>>> import numpy as np
>>> from numpy import linalg as LA
>>> np.set_printoptions(precision=3, suppress=True, linewidth=200, legacy="1.25")
>>> E = np.loadtxt("arr.csv", delimiter=",")
>>> E
array([[ 38.,  39.,  73.,  51.],
       [ 39.,  70.,  97.,  82.],
       [ 73.,  97., 165., 118.],
       [ 51.,  82., 118., 130.]])
>>> vals, evecs = LA.eigh(E)
>>> x = np.array([1, 3, 3, 0])
>>> np.abs(E).sum(axis=1).max(), round(float(np.abs(vals).max()), 3)
(453.0, 358.298)
>>> LA.eigvalsh(E[1:, 1:])
array([  7.668,  28.272, 329.061])
>>> x @ E @ x
4571.0
>>> mat = np.load("out1.npy")
>>> mat
array([[6., 0.],
       [0., 6.]])
>>> proj = np.triu(np.array([[0, 0], [0, 2]]), 1) + np.eye(2)
>>> B = proj @ mat @ LA.inv(proj)
>>> np.round(LA.det(B), 3)
36.0
>>> B
array([[6., 0.],
       [0., 6.]])
>>> LA.matrix_rank(B)
2
>>> proj @ mat - mat @ proj
array([[0., 0.],
       [0., 0.]])
>>> vals, evecs = LA.eig(mat)
>>> mat @ evecs[:, 0] - vals[0] * evecs[:, 0]
array([0., 0.])
>>> np.sort(LA.eigvals(LA.inv(mat)))
array([0.167, 0.167])
>>> vals
array([6., 6.])
>>> np.sort(LA.eigvals(mat.T))
array([6., 6.])
>>> basis = 20 * np.array([[0.3, -0.9, -0.7], [-0.7, 0.8, -0.6]])
>>> rng = np.random.default_rng(3)
>>> labels = rng.integers(0, 2, 24)
>>> W0 = basis[labels] + rng.normal(size=(24, 3))
>>> W0
array([[-14.281,  15.332, -13.055],
       [  5.609, -17.518, -14.239],
       [  6.958, -18.2  , -13.976],
       [  7.546, -17.455, -14.505],
       [  5.817, -17.459, -12.065],
       [-14.27 ,  15.756, -10.998],
       [-14.886,  15.708, -11.117],
       [-13.42 ,  16.092, -11.33 ],
       [  3.172, -16.979, -14.96 ],
       [  4.331, -17.724, -13.299],
       [  5.555, -19.076, -13.974],
       [  5.947, -16.594, -13.253],
       [-13.806,  17.112, -12.206],
       [  5.074, -17.416, -13.417],
       [  5.785, -18.783, -13.771],
       [  3.506, -17.31 , -13.509],
       [-15.639,  16.061, -12.964],
       [-13.243,  13.966, -12.914],
       [  6.71 , -16.844, -16.158],
       [  5.502, -17.672, -14.609],
       [  7.591, -19.191, -13.645],
       [  4.952, -16.594, -14.022],
       [-14.372,  14.282, -10.318],
       [-13.247,  16.754, -10.862]])
>>> D = LA.norm(W0[:, None] - W0[None], axis=-1)
>>> D[22].round(6).argsort(kind="stable")[:4]
array([22,  5,  6,  7])
>>> D.shape
(24, 24)
>>> np.flatnonzero(D[22] < D.mean() / 2)
array([ 0,  5,  6,  7, 12, 16, 17, 22, 23])
>>> LA.matrix_rank(D ** 2)
5
>>> U, sig, VT = LA.svd(W0)
>>> np.argmax(sig[:-1] / (sig[1:] + 1e-6)) + 1
2
>>> sig
array([96.542, 63.602,  4.667])
>>> B = U[:, :2] @ np.diag(sig[:2]) @ VT[:2]
>>> LA.matrix_rank(W0, rtol=0.05)
2
>>> np.round(np.abs(W0 - B).max(), 3)
1.589
>>> LA.matrix_rank(B)
2
>>> G = np.cov(W0, rowvar=False)
>>> G
array([[  96.482, -161.074,  -10.69 ],
       [-161.074,  272.439,   17.939],
       [ -10.69 ,   17.939,    2.085]])
>>> np.argwhere(np.triu(np.abs(np.corrcoef(W0.T)) > 0.8, 1))
array([[0, 1]])
>>> W0.std(axis=0)
array([ 9.616, 16.158,  1.413])
>>> F = rng.normal(size=(13, 3))
>>> F = 10 * F / LA.norm(F, axis=1, keepdims=True)
>>> F
array([[ 3.227, -5.907, -7.395],
       [-3.711,  6.353, -6.772],
       [-8.357, -4.501,  3.147],
       [ 2.603, -5.652, -7.828],
       [-0.031,  8.484,  5.293],
       [ 4.467, -6.569,  6.074],
       [-2.088,  7.012, -6.817],
       [ 2.353, -1.942,  9.523],
       [ 0.757,  8.597,  5.052],
       [ 5.864, -7.99 , -1.333],
       [-2.517,  2.203, -9.424],
       [ 5.722,  5.198, -6.343],
       [-7.733, -6.331,  0.342]])
>>> proj = F @ LA.solve(F.T @ F, F.T)
>>> np.diag(proj)
array([0.213, 0.198, 0.342, 0.208, 0.208, 0.208, 0.184, 0.194, 0.213, 0.24 , 0.195, 0.262, 0.335])
>>> np.allclose(proj @ proj, proj)
True
>>> np.round(LA.eigvalsh(proj), 3) + 0
array([0., 0., 0., 0., 0., 0., 0., 0., 0., 0., 1., 1., 1.])
